In [1]: import numpy as np

In [2]: np.set_printoptions(precision=1, suppress=True, linewidth=200, floatmode="fixed")

In [3]: A = np.load("run6.npy")

In [4]: print(A)
[[-28.8  21.1   8.8]
 [-29.3  20.2  10.4]
 [-30.1  22.1   9.6]
 [-30.9  19.6   9.3]
 [-28.9  20.5   9.8]
 [-28.4  21.2  11.5]
 [-31.5  20.6  10.6]
 [-29.7  18.6  10.5]
 [-31.7  18.2   9.9]
 [-29.6  18.6   8.1]
 [-29.6  18.9  10.7]
 [-28.8  18.6  10.0]
 [-28.1  20.4  10.4]
 [-30.2  21.3  10.0]
 [-31.3  19.3   8.6]
 [-29.1  19.5  10.8]
 [-29.4  19.7  12.0]
 [-30.6  20.3   8.0]
 [-31.5  20.7   9.5]
 [-29.6  20.7   9.7]
 [-31.8  22.0   9.9]
 [-29.1  20.0  11.2]
 [-30.2  19.3  11.2]
 [-30.2  19.1  11.2]
 [-31.0  19.1   9.8]
 [-30.1  21.2   9.8]
 [-28.5  20.1  10.9]
 [-30.1  19.8  10.9]
 [-29.5  20.3   8.8]
 [-29.0  20.6  10.7]
 [-30.5  20.0  10.8]
 [-28.9  20.5   9.7]
 [-28.6  20.1  11.7]
 [-30.3  19.0  10.9]
 [-29.0  18.1   9.3]
 [-30.0  18.6   9.2]
 [-29.4  19.5  11.2]
 [-30.8  20.4   8.9]
 [-30.6  20.3  10.3]
 [-29.6  21.0   9.4]
 [-30.8  20.2  10.8]
 [-30.8  21.3   9.8]
 [-29.9  21.3   9.3]]

In [5]: left, sigma, VT = np.linalg.svd(A)

In [6]: print(sigma)
[245.2   6.7   6.2]

In [7]: Y = left[:, :1] @ np.diag(sigma[:1]) @ VT[:1]

In [8]: print(np.linalg.matrix_rank(Y))
1

In [9]: print(np.round(np.linalg.norm(A - Y) / np.linalg.norm(A), 1))
0.0

In [10]: q, evecs = np.linalg.qr(A[:, :2])[0], np.linalg.qr(A[:, 2:])[0]

In [11]: sigma = np.linalg.svd(q.T @ evecs, compute_uv=False)

In [12]: print(sigma)
[1.0]

In [13]: print((sigma > 0.9).sum())
1

In [14]: print(round(np.linalg.norm(q @ q.T - evecs @ evecs.T, 2), 1))
1.0

In [15]: X = np.load("dump.npy")

In [16]: print(X)
[[-3 -4  1  0]
 [ 0  0  0  0]
 [ 0  0  0  0]
 [ 1  3  1  1]
 [-2 -2 -1  2]
 [ 0  0  0  0]
 [ 0  0  0  0]
 [-2 -2 -1  2]
 [ 0  0  0  0]
 [ 0  0  0  0]
 [-3  3  2  2]
 [ 0  0  0  0]
 [-1 -2  2 -2]
 [ 0  0  0  0]
 [-5  0 -2  5]
 [ 0  0  0  0]
 [ 0  0  0  0]
 [ 0  0  0  0]
 [-1 -2  2 -2]
 [ 0  0  0  0]
 [ 0  1  3 -1]
 [-1 -2  2 -2]
 [-1 -2  2 -2]
 [-3 -4  1  0]
 [-3  2 -1  3]
 [ 0  0  0  0]
 [ 0  0  0  0]
 [-4  3 -1  6]
 [ 1  3  1  1]
 [ 0  0  0  0]]

In [17]: # rows 1 and 2 are equal

In [18]: Xs = A - A.mean(axis=0)

In [19]: left, sigma, VT = np.linalg.svd(Xs, full_matrices=False)

In [20]: print(sigma)
[7.0 6.4 5.3]

In [21]: print(np.linalg.matrix_rank(Xs))
3

In [22]: print(np.round((sigma ** 2).sum() ** 2 / (sigma ** 4).sum(), 1))
2.9

In [23]: print(np.abs(VT[0]).argmax())
2

In [24]: print(VT[0] * np.sign(VT[0, np.abs(VT[0]).argmax()]))
[ 0.7 -0.3  0.7]

In [25]: print((np.sign(left[:, 0]) == np.sign(left[0, 0])).astype(int))
[1 0 1 1 0 0 1 0 1 1 0 0 0 1 1 0 0 1 1 1 1 0 0 0 1 1 0 0 1 0 0 0 0 0 0 1 0 1 1 1 1 1 1]

In [26]: Y = np.array([[1, 1], [1, -1]])

In [27]: rng = np.random.default_rng(450)

In [28]: data = np.kron(Y, np.kron(Y, Y))[rng.permutation(8)][:10]

In [29]: print(data)
[[ 1  1  1  1  1  1  1  1]
 [ 1  1 -1 -1  1  1 -1 -1]
 [ 1  1 -1 -1 -1 -1  1  1]
 [ 1 -1 -1  1 -1  1  1 -1]
 [ 1 -1  1 -1  1 -1  1 -1]
 [ 1 -1  1 -1 -1  1 -1  1]
 [ 1  1  1  1 -1 -1 -1 -1]
 [ 1 -1 -1  1  1 -1 -1  1]]

In [30]: print(np.allclose(data, data.T))
False

In [31]: print(data @ data)
[[ 8  0  0  0  0  0  0  0]
 [ 0  0  4 -4  4  4  0  0]
 [ 0  4  0  4  4  0 -4  0]
 [ 0  0  4  4 -4  4  0  0]
 [ 0  4  4  0  0 -4  4  0]
 [ 0  0  0  0  0  0  0  8]
 [ 0  4 -4  0  0  4  4  0]
 [ 0 -4  0  4  4  0  4  0]]

In [32]: np.linalg.determinant(data)
---------------------------------------------------------------------------
AttributeError                            Traceback (most recent call last)
Cell In[32], line 1
----> 1 np.linalg.determinant(data)

AttributeError: module 'numpy.linalg' has no attribute 'determinant'

In [33]: print(np.allclose(data @ data.T, data.T @ data))
True

In [34]: print(round(float(np.abs(np.linalg.eigvals(data)).max()), 1))
2.8

In [35]: print(np.trace(data))
4

In [36]: print(np.linalg.svd(data, compute_uv=False))
[2.8 2.8 2.8 2.8 2.8 2.8 2.8 2.8]

In [37]: print(np.linalg.pinv(data))
[[ 0.1  0.1  0.1  0.1  0.1  0.1  0.1  0.1]
 [ 0.1  0.1  0.1 -0.1 -0.1 -0.1  0.1 -0.1]
 [ 0.1 -0.1 -0.1 -0.1  0.1  0.1  0.1 -0.1]
 [ 0.1 -0.1 -0.1  0.1 -0.1 -0.1  0.1  0.1]
 [ 0.1  0.1 -0.1 -0.1  0.1 -0.1 -0.1  0.1]
 [ 0.1  0.1 -0.1  0.1 -0.1  0.1 -0.1 -0.1]
 [ 0.1 -0.1  0.1  0.1  0.1 -0.1 -0.1 -0.1]
 [ 0.1 -0.1  0.1 -0.1 -0.1  0.1 -0.1  0.1]]

In [38]: print(np.linalg.norm(data, axis=0))
[2.8 2.8 2.8 2.8 2.8 2.8 2.8 2.8]

In [39]: print(data[:, 3] @ data[:, 4])
0

In [40]: Y = data / np.linalg.norm(data, axis=1, keepdims=True)

In [41]: C2 = Y @ Y.T

In [42]: print(np.degrees(np.arccos(np.clip(C2[4, 0], -1, 1))))
90.0

In [43]: print(C2[4].round(1) + 0)
[0.0 0.0 0.0 0.0 1.0 0.0 0.0 0.0]

In [44]: print((np.abs(C2) > 0.9).astype(int))
[[1 0 0 0 0 0 0 0]
 [0 1 0 0 0 0 0 0]
 [0 0 1 0 0 0 0 0]
 [0 0 0 1 0 0 0 0]
 [0 0 0 0 1 0 0 0]
 [0 0 0 0 0 1 0 0]
 [0 0 0 0 0 0 1 0]
 [0 0 0 0 0 0 0 1]]

In [45]: u = np.array([3, 2, 5])

In [46]: print(np.convolve(data[1], u))
[ 3  5  4  0 -4  0  4  0 -7 -5]

In [47]: print(np.cross(data[1, :3], data[2, :3]))
[0 0 0]

In [48]: print(np.polyval(u, data[1]))
[10 10  6  6 10 10  6  6]

In [49]: J = np.load("mat.npy")

In [50]: print(J)
[[1 0 0 0 0 0 0 0 0 0 0 0 0 0 0]
 [0 1 0 0 0 0 0 0 0 0 0 0 0 0 0]
 [2 1 1 0 0 0 0 0 0 0 0 0 0 0 0]
 [0 0 2 1 0 0 0 0 0 0 0 0 0 0 0]
 [1 0 1 3 1 0 0 0 0 0 0 0 0 0 0]
 [0 3 1 3 3 1 0 0 0 0 0 0 0 0 0]
 [2 0 1 2 3 0 1 0 0 0 0 0 0 0 0]
 [2 3 3 0 2 3 1 1 0 0 0 0 0 0 0]
 [2 2 0 2 1 3 3 0 1 0 0 0 0 0 0]
 [3 1 3 2 3 0 0 1 1 1 0 0 0 0 0]
 [2 1 0 0 1 0 1 0 2 1 1 0 0 0 0]
 [3 0 0 2 1 0 2 2 2 2 1 1 0 0 0]
 [1 0 3 0 1 3 2 0 2 0 0 2 1 0 0]
 [2 3 3 0 0 1 1 3 3 0 3 3 2 1 0]
 [1 3 1 2 3 0 1 0 0 2 1 1 2 1 1]]

In [51]: # triangular

In [52]: left, sigma, VT = np.linalg.svd(J)

In [53]: print(np.argmax(sigma[:-1] / (sigma[1:] + 1e-6)) + 1)
14

In [54]: Y = left[:, :14] @ np.diag(sigma[:14]) @ VT[:14]

In [55]: print(np.linalg.matrix_rank(Y))
14

In [56]: print(np.linalg.matrix_rank(J, rtol=0.05))
11

In [57]: print(np.round(np.linalg.norm(J - Y, 2), 1), round(float(sigma[14]), 1))
0.0 0.0

In [58]: F = np.load("a.npy")

In [59]: print(F)
[[  0   1   0  -2]
 [  0  -3   0   6]
 [  0   9   0  -6]
 [  0 -27   0  18]]

In [60]: def softmax(z):
    ...:     e = np.exp(z - z.max(axis=-1, keepdims=True))
    ...:     return e / e.sum(axis=-1, keepdims=True)
    ...: 

In [61]: print(np.round(softmax(F[1] + 2), 1) + 0)
[0.0 0.0 0.0 1.0]

In [62]: att = F @ F.T / np.sqrt(4)

In [63]: print(softmax(att)[1] @ F)
[  0.0 -27.0   0.0  18.0]

In [64]: print(np.round(softmax(att + np.triu(np.full(att.shape, -np.inf), 1)), 1) + 0)
[[1.0 0.0 0.0 0.0]
 [0.0 1.0 0.0 0.0]
 [0.0 0.0 1.0 0.0]
 [0.0 0.0 0.0 1.0]]

In [65]: m1 = np.loadtxt("x.csv", delimiter=",")

In [66]: print(m1)
[[ -9.0  -4.0  -9.0  -1.0   6.0  -5.0   2.0  -3.0   1.0   6.0   8.0   0.0  -1.0   4.0]
 [ -3.0   5.0 -15.0  -8.0  -5.0   3.0   0.0  -5.0  -2.0   8.0   8.0  -5.0   8.0  -1.0]
 [ -7.0  -5.0 -15.0  -8.0   8.0  -4.0   3.0  -5.0  -6.0   6.0   2.0  -1.0   0.0  -4.0]
 [ -1.0  -4.0  18.0   0.0  -4.0  -1.0  -7.0   6.0   7.0  -8.0  -9.0   7.0  -3.0   1.0]
 [  5.0  -4.0   0.0   4.0  -4.0  -4.0   6.0   0.0  -4.0   9.0  -8.0  -7.0   1.0   2.0]]

In [67]: u = np.array([-5, 8])

In [68]: print(np.convolve(m1[4], u))
[-25.0  60.0 -32.0 -20.0  52.0 -12.0 -62.0  48.0  20.0 -77.0 112.0 -29.0 -61.0  -2.0  16.0]

In [69]: print(np.cross(m1[4, :3], m1[2, :3]))
[ 60.0  75.0 -53.0]

In [70]: print(np.array([np.convolve(row, u, "same") for row in m1]))
[[  45.0  -52.0   13.0  -67.0  -38.0   73.0  -50.0   31.0  -29.0  -22.0    8.0   64.0    5.0  -28.0]
 [  15.0  -49.0  115.0  -80.0  -39.0  -55.0   24.0   25.0  -30.0  -56.0   24.0   89.0  -80.0   69.0]
 [  35.0  -31.0   35.0  -80.0 -104.0   84.0  -47.0   49.0  -10.0  -78.0   38.0   21.0   -8.0   20.0]
 [   5.0   12.0 -122.0  144.0   20.0  -27.0   27.0  -86.0   13.0   96.0  -19.0 -107.0   71.0  -29.0]
 [ -25.0   60.0  -32.0  -20.0   52.0  -12.0  -62.0   48.0   20.0  -77.0  112.0  -29.0  -61.0   -2.0]]

In [71]: print(np.round(softmax(10 * m1[2]), 1) + 0)
[0.0 0.0 0.0 0.0 1.0 0.0 0.0 0.0 0.0 0.0 0.0 0.0 0.0 0.0]

In [72]: att = m1 @ m1.T / np.sqrt(14)

In [73]: print(np.round(softmax(att), 1) + 0)
[[1.0 0.0 0.0 0.0 0.0]
 [0.0 1.0 0.0 0.0 0.0]
 [0.0 0.0 1.0 0.0 0.0]
 [0.0 0.0 0.0 1.0 0.0]
 [0.0 0.0 0.0 0.0 1.0]]

In [74]: C2 = m1.T @ m1

In [75]: print(np.trace(C2), (m1 ** 2).sum())
2581.0 2581.0

In [76]: print(np.allclose(C2, C2.T))
True

In [77]: print(np.round(np.linalg.eigvalsh(C2)[::-1], 1) + 0)
[1683.6  380.6  308.1  110.7   98.0    0.0    0.0    0.0    0.0    0.0    0.0    0.0    0.0    0.0]

In [78]: M = np.loadtxt("w.csv", delimiter=",")

In [79]: print(M)
[[-0.9 -1.0 -0.6 -0.7 -0.1  0.6  0.4 -0.5 -0.1  1.0 -1.0 -0.6]
 [ 0.2  0.3  0.0  0.2  0.4  0.0 -0.1 -0.1 -0.2  0.2  0.1  0.1]
 [-2.3 -2.8 -0.7 -0.7 -1.0  3.3 -0.4  0.4  1.9  2.7 -2.9 -2.3]
 [ 2.6  2.9  1.9  1.1  1.3 -5.0 -0.2 -0.1 -2.4 -4.8  4.5  3.1]
 [-2.8 -2.6 -1.5 -1.4 -1.4  4.3 -0.2  0.2  2.4  3.4 -3.7 -2.9]
 [ 1.8  2.2  0.8  0.8  0.9 -2.9  0.1  0.0 -2.2 -3.4  2.4  1.9]
 [ 1.6  1.8  0.1  0.4  1.0 -1.6  0.3  0.3 -1.6 -2.3  1.7  1.5]
 [-1.1 -2.0 -1.2 -1.1 -0.7  3.1  0.6 -0.2  2.2  3.2 -3.3 -2.9]
 [ 2.3  2.2  1.0  1.1  1.2 -3.0 -0.2  0.2 -1.8 -3.1  3.2  1.9]
 [ 0.0  0.7  0.3  0.1  0.5 -0.6 -0.1  0.1  0.0 -0.8  0.9  0.5]
 [ 0.3  1.0  0.4  0.1  0.4 -1.0  0.4 -0.2  0.0 -0.5  0.5  0.3]
 [-1.1 -0.7  0.0 -0.5 -0.1  1.6 -0.2 -0.3  0.3  0.5 -0.5 -0.8]
 [ 0.1  0.3  0.1  0.6  0.3 -1.0  0.1  0.1 -0.5 -0.5  0.8  0.5]
 [-1.9 -1.8 -1.0 -1.0 -1.0  2.8  0.2  0.1  1.8  3.0 -2.5 -1.7]
 [-4.1 -3.6 -2.1 -2.2 -1.5  5.3  0.3 -0.5  3.4  6.2 -5.4 -3.6]
 [-0.2  0.3 -0.1  0.2 -0.1  0.2 -0.4  0.0  0.4  0.2  0.5  0.6]
 [-0.7 -1.0  0.0 -0.7 -0.5  1.2  0.1  0.2  1.2  1.1 -1.9 -1.3]
 [ 0.4  0.0 -0.3  0.1 -0.5  1.2  0.1  0.0  0.1  0.7 -0.8 -0.8]
 [ 0.2  0.8  0.4 -0.1  0.3 -0.5 -0.2 -0.3 -0.5 -0.8  0.6  1.0]
 [ 1.3  1.3  0.4  0.5  0.5 -1.8 -0.1 -0.1 -1.4 -2.3  1.6  0.6]
 [-5.6 -5.1 -2.9 -2.4 -2.5  8.4 -0.2 -0.1  5.8  8.7 -8.2 -4.9]
 [ 2.4  2.4  1.1  1.2  1.2 -3.8 -0.2  0.0 -2.8 -3.5  3.9  1.9]
 [-3.5 -3.7 -1.6 -1.7 -2.2  4.8 -0.1 -0.1  3.6  5.4 -5.4 -3.0]
 [-4.1 -4.1 -1.9 -2.2 -1.6  5.6  0.0  0.5  4.2  5.6 -5.0 -3.8]
 [-1.7 -1.6 -0.6 -0.5 -0.3  2.2 -0.1 -0.3  1.6  2.3 -2.4 -1.3]
 [-4.6 -4.7 -1.9 -2.1 -2.5  6.1  0.0  0.0  4.9  7.3 -7.0 -4.6]
 [ 1.2  1.6  0.2  1.2  0.4 -1.3 -0.1  0.6 -0.9 -1.5  1.3  1.3]
 [-1.2 -1.2 -0.7 -0.3 -0.8  2.0  0.4 -0.3  2.3  2.1 -2.1 -0.9]
 [-2.0 -1.5 -0.7 -0.4 -0.8  2.7 -0.2 -0.1  1.7  2.5 -2.2 -2.1]
 [ 0.6  0.7  0.4 -0.1  0.4 -0.3 -0.4  0.1 -1.0 -0.6  0.4  0.5]
 [-1.2 -1.0 -1.3 -0.3 -0.7  1.8 -0.4 -0.6  0.9  2.2 -1.8 -1.3]
 [-2.1 -1.6 -0.9 -0.5 -0.4  1.9 -0.4  0.3  0.7  2.5 -3.0 -1.9]
 [-1.1 -1.6 -0.5 -1.2 -0.8  2.1  0.2 -0.3  1.7  2.2 -2.1 -2.1]
 [-2.4 -2.0 -0.9 -1.1 -1.6  3.2  0.5  0.5  1.7  3.1 -4.0 -2.2]
 [ 0.5  0.2  0.0  0.7  0.0 -0.1 -0.1 -0.3 -0.1 -0.6 -0.1  0.7]
 [-2.3 -2.0 -0.4 -1.1 -0.7  2.8 -0.2 -0.2  2.0  2.5 -3.5 -2.5]
 [ 1.1  1.4  1.1  1.0  0.7 -1.9 -0.1  0.1 -1.3 -2.6  1.8  1.7]
 [-2.3 -2.3 -0.9 -1.1 -0.3  3.3  0.1 -0.1  2.6  2.9 -3.3 -1.7]
 [ 0.3  0.4  0.7 -0.2 -0.1 -0.1  0.2 -0.3 -1.1 -0.5  0.9  0.5]
 [ 0.5  1.2  0.5  0.3  0.7 -0.8  0.5  0.1 -0.3 -1.0  0.9  0.6]
 [ 0.2  0.0  0.1  0.1 -0.2 -0.5 -0.1  0.1  0.0  0.1 -0.3  0.6]
 [ 0.8 -0.4 -0.3  0.2  0.3 -0.6 -0.2  0.2 -0.2 -0.2  0.3  0.3]
 [-0.6 -0.8 -0.3  0.1  0.0  1.2 -0.3  0.2  0.5  1.2 -0.5 -0.8]
 [ 2.5  2.0  1.3  1.5  1.7 -3.7  0.4 -0.5 -1.7 -3.4  3.3  2.4]]

In [80]: idx = M[:, 0] > np.median(M[:, 0])

In [81]: u = M[idx].mean(axis=0) - M[~idx].mean(axis=0)

In [82]: print(((M - M.mean(axis=0)) @ u > 0).astype(int))
[1 1 0 1 0 1 1 0 1 1 1 1 1 0 0 1 0 1 1 1 0 1 0 0 0 0 1 0 0 1 0 0 0 0 1 0 1 0 1 1 1 1 0 1]
